In [1]: import numpy as np

In [2]: from numpy import linalg as LA

In [3]: np.set_printoptions(precision=2, suppress=True, linewidth=100, floatmode="fixed")

In [4]: def rnd(a):
   ...:     return np.round(a, 2) + 0
   ...: 

In [5]: X = np.load("a.npy")

In [6]: print(X)
[[-1  0  0]
 [ 0 -1  1]
 [ 0  2 -1]]

In [7]: # 2 groups of indices that never mix

In [8]: print(np.kron(np.eye(2, dtype=int), X))
[[-1  0  0  0  0  0]
 [ 0 -1  1  0  0  0]
 [ 0  2 -1  0  0  0]
 [ 0  0  0 -1  0  0]
 [ 0  0  0  0 -1  1]
 [ 0  0  0  0  2 -1]]

In [9]: print(rnd(LA.eigvals(X).sum().real))
-3.0

In [10]: f = np.array([-1, -3, -1])

In [11]: A2 = X + np.outer(f, np.eye(3)[1])

In [12]: print(rnd(LA.det(A2) / LA.det(X)), rnd(1 + LA.solve(X, f)[1]))
-3.0 -3.0

In [13]: print(LA.matrix_rank(A2 - X))
1

In [14]: q, vecs = LA.qr(X[:, :1])[0], LA.qr(X[:, 1:])[0]

In [15]: sigma = LA.svd(q.T @ vecs, compute_uv=False)

In [16]: print((sigma > 0.9).sum())
0

In [17]: A2 = np.array([[7, 0, 3], [0, 3, 6], [6, 6, 4]])

In [18]: W0 = A2 - A2.T

In [19]: print(W0)
[[ 0  0 -3]
 [ 0  0  0]
 [ 3  0  0]]

In [20]: # skew, so no eigenvalue has a real part

In [21]: print(LA.cond(W0) > 100)
True

In [22]: print(rnd(LA.norm(W0, 2) / LA.norm(W0)))
0.71

In [23]: print([round(float(x), 2) for x in LA.svd(W0, compute_uv=False)[:3]])
[3.0, 3.0, 0.0]

In [24]: print(LA.matrix_rank(W0, rtol=0.1))
2

In [25]: K = np.loadtxt("x.csv", delimiter=",")

In [26]: print(K)
[[ 1.00 -1.00  1.00]
 [-1.00  1.00 -1.00]
 [ 1.00 -1.00  1.00]]

In [27]: # rows and columns are dependent

In [28]: rng = np.random.default_rng(49)

In [29]: labels = rng.permutation(3)

In [30]: print(labels)
[2 1 0]

In [31]: A2 = K[labels][:, labels]

In [32]: print(A2)
[[ 1.00 -1.00  1.00]
 [-1.00  1.00 -1.00]
 [ 1.00 -1.00  1.00]]

In [33]: print((X != 0).astype(int))
[[1 0 0]
 [0 1 1]
 [0 1 1]]

In [34]: print(np.flatnonzero(LA.matrix_power((X != 0) + (X.T != 0) + np.eye(3), 3)[0]))
[0]

In [35]: q, R = LA.qr(X)

In [36]: print(q.shape, R.shape)
(3, 3) (3, 3)

In [37]: print(rnd(np.trace(q @ q.T)))
3.0

In [38]: print(rnd(np.abs(np.diag(R))))
[1.00 2.24 0.45]

In [39]: print(rnd(np.trace(LA.pinv(K) @ K)))
1.0

In [40]: print(rnd(K @ LA.pinv(K) @ K))
[[ 1.00 -1.00  1.00]
 [-1.00  1.00 -1.00]
 [ 1.00 -1.00  1.00]]

In [41]: print(rnd(LA.norm(K, 2) / LA.norm(K)))
1.0

In [42]: print(LA.matrix_rank(K, rtol=0.1))
1

In [43]: F = np.loadtxt("out13.csv", delimiter=",")

In [44]: print(F)
[[2.00 4.00 2.00 4.00]
 [2.00 2.00 2.00 2.00]
 [2.00 4.00 2.00 4.00]
 [2.00 2.00 2.00 2.00]]

In [45]: # rank 2

In [46]: print(LA.matrix_rank(F, rtol=0.1))
2

In [47]: print(rnd(LA.norm(F, 2) / LA.norm(F)))
0.99

In [48]: print([round(float(x), 2) for x in LA.svd(F, compute_uv=False)[:3]])
[10.47, 1.53, 0.0]

In [49]: Uu, sigma, VT = LA.svd(F)

In [50]: print(np.argmax(sigma[:-1] / (sigma[1:] + 1e-6)) + 1)
2

In [51]: print(rnd(sigma))
[10.47  1.53  0.00  0.00]

In [52]: A2 = Uu[:, :2] @ np.diag(sigma[:2]) @ VT[:2]

In [53]: print(rnd(LA.norm(F - A2, 2)), rnd(sigma[2]))
0.0 0.0

In [54]: print(rnd(np.abs(F - A2).max()))
0.0

In [55]: print(LA.matrix_rank(F, rtol=0.05))
2

In [56]: print(rnd(A2))
[[2.00 4.00 2.00 4.00]
 [2.00 2.00 2.00 2.00]
 [2.00 4.00 2.00 4.00]
 [2.00 2.00 2.00 2.00]]

In [57]: print(rnd(LA.norm(F - A2) / LA.norm(F)))
0.0

In [58]: A2 = F / np.sqrt((F ** 2).mean(axis=1, keepdims=True))

In [59]: print(LA.matrix_rank(A2) == LA.matrix_rank(F))
True

In [60]: M = np.array([[3, 0, 2, 1], [3, 0, 3, 3], [3, 2, 3, 2], [0, 2, 1, 3]])

In [61]: print(M)
[[3 0 2 1]
 [3 0 3 3]
 [3 2 3 2]
 [0 2 1 3]]

In [62]: print((M - M.T) / 2)
[[ 0.00 -1.50 -0.50  0.50]
 [ 1.50  0.00  0.50  0.50]
 [ 0.50 -0.50  0.00  0.50]
 [-0.50 -0.50 -0.50  0.00]]

In [63]: print(rnd(np.sort(np.abs(LA.eigvals(M)))))
[0.38 1.58 2.62 7.58]

In [64]: print(np.trace(M))
9

In [65]: print(np.allclose(M, M.T))
False

In [66]: print(rnd(np.abs(LA.eigvals(M)).max()))
7.58

In [67]: print(LA.matrix_power(M, 3))
[[102  46  97  89]
 [144  72 144 144]
 [171  88 168 163]
 [ 87  58  95 108]]
